$ python3 -q
>>> import numpy as np
>>> import numpy.linalg as la
>>> np.set_printoptions(precision=2, suppress=True, linewidth=100, sign=" ")
>>> rd = lambda a: np.round(a, 2) + 0
>>> feats = np.loadtxt("out10.csv", delimiter=",")
>>> feats
array([[ 1.  ,  0.  ,  0.  ],
       [ 0.33,  0.67,  0.  ],
       [ 0.  ,  0.  ,  1.  ]])
>>> (feats != 0).astype(int)
array([[ 1,  0,  0],
       [ 1,  1,  0],
       [ 0,  0,  1]])
>>> rd(np.sort(la.eigvals(feats).real))
array([ 0.67,  1.  ,  1.  ])
>>> (la.matrix_power((feats != 0) + (feats.T != 0) + np.eye(3), 3) > 0).astype(int)
array([[ 1,  1,  0],
       [ 1,  1,  0],
       [ 0,  0,  1]])
>>> np.trace(feats)
np.float64(2.67)
>>> rd((feats - feats.T) / 2)
array([[ 0.  , -0.16,  0.  ],
       [ 0.16,  0.  ,  0.  ],
       [ 0.  ,  0.  ,  0.  ]])
>>> rd(la.det(feats))
np.float64(0.67)
>>> q = feats.astype(float).copy()
>>> for j in range(3):
...     q[:, j] -= q[:, :j] @ (q[:, :j].T @ q[:, j])
...     q[:, j] /= la.norm(q[:, j])
... 
>>> rd(q.T @ feats)
array([[ 1.05,  0.21,  0.  ],
       [ 0.  ,  0.64,  0.  ],
       [ 0.  ,  0.  ,  1.  ]])
>>> rd(q.T @ q)
array([[ 1.,  0.,  0.],
       [ 0.,  1.,  0.],
       [ 0.,  0.,  1.]])
>>> W0 = np.load("test5.npy")
>>> W0
array([[ 1,  0,  1,  2,  0,  8],
       [ 0,  1,  0,  1,  2,  0],
       [ 1,  0,  1,  0,  1,  2],
       [ 2,  1,  0,  1,  0,  1],
       [ 0,  2,  1,  0,  1,  0],
       [ 8,  0,  2,  1,  0,  1]])
>>> # equal to its transpose
>>> vals, V = la.eigh(W0)
>>> np.unique(vals.round(6) + 0, return_counts=True)[1]
array([ 1,  1,  1,  1,  1,  1])
>>> rd(la.eigvalsh(W0 + 4 * np.eye(6)))
array([-3.13,  2.61,  3.72,  5.52,  7.26, 14.01])
>>> rd(la.svd(W0, compute_uv=False))
array([ 10.01,   7.13,   3.26,   1.52,   1.39,   0.28])
>>> rd(vals)
array([-7.13, -1.39, -0.28,  1.52,  3.26, 10.01])
>>> rd(la.eigvalsh(W0 @ W0))
array([   0.08,    1.93,    2.3 ,   10.64,   50.77,  100.29])
>>> rd(np.abs(V[:, -1]))
array([ 0.67,  0.03,  0.23,  0.23,  0.03,  0.67])
>>> vec = np.array([0, 3, 1, 4, 2, 2])
>>> rhs = W0 @ vec
>>> c, lr = np.zeros(6), 1 / la.norm(W0, 2) ** 2
>>> for i in range(50):
...     c -= lr * W0.T @ (W0 @ c - rhs)
...     if i % 10 == 0: print(i, round(la.norm(W0 @ c - rhs), 2))
... 
0 13.63
10 4.61
20 2.36
30 1.66
40 1.31
>>> rd(la.cond(W0))
np.float64(36.34)
>>> A2 = np.array([[0, 1, -1],
...     [2, 0, 2],
...     [2, -2, 0],
...     [1, 2, -2],
...     [2, 1, -2],
...     [2, 0, -1]])
>>> np.vstack([W0, A2.T]).shape
(9, 6)
>>> A2.T @ W0.T
array([[ 20,   7,   8,   5,   8,   7],
       [  3,   4,   0,   4,  -1,   6],
       [-13,  -4,  -5,  -3,   2, -11]])
>>> la.matrix_rank(np.vstack([W0, A2.T]))
np.int64(6)
>>> W0 @ A2
array([[ 20,   3, -13],
       [  7,   4,  -4],
       [  8,   0,  -5],
       [  5,   4,  -3],
       [  8,  -1,   2],
       [  7,   6, -11]])
>>> rng = np.random.default_rng(4)
>>> idx = rng.permutation(6)
>>> idx
array([ 1,  2,  0,  5,  4,  3])
>>> A2 = W0[idx][:, idx]
>>> np.trace(A2)
np.int64(6)
>>> F = np.load("w.npy")
>>> F
array([[ 3, -1, -3],
       [ 2,  2,  1],
       [-2,  2, -2]])
>>> A2 = F[0, 0] * F[1:] - np.outer(F[1:, 0], F[0])
>>> A2
array([[  0,   8,   9],
       [  0,   4, -12]])
>>> np.flatnonzero(~A2.round(6).any(axis=1))
array([], dtype=int64)
>>> r0 = np.array([2, -5])
>>> np.convolve(A2[1], r0)
array([  0,   8, -44,  60])
>>> np.correlate(A2[1], A2[0], "full")
array([  0,  36, -76, -96,   0])
>>> np.cross(A2[1, :3], A2[0, :3])
array([ 132,    0,    0])
>>> mat = np.loadtxt("run11.csv", delimiter=",")
>>> mat
array([[-3., -2.,  2., -2.,  0.],
       [ 1., -2.,  1.,  1.,  0.],
       [ 2.,  0.,  3.,  1.,  0.],
       [ 4., -1., -5., -2.,  0.],
       [ 0.,  0.,  0.,  0., -1.]])
>>> r0, g = F[2], F[1]
>>> r0 @ r0
np.int64(12)
>>> r0 @ g
np.int64(-2)
>>> pr = (r0 @ g) / (r0 @ r0) * r0
>>> rd(la.norm(r0 + g) ** 2 + la.norm(r0 - g) ** 2)
np.float64(42.0)
>>> (g - pr) @ r0
np.float64(0.0)
>>> rd(pr)
array([ 0.33, -0.33,  0.33])
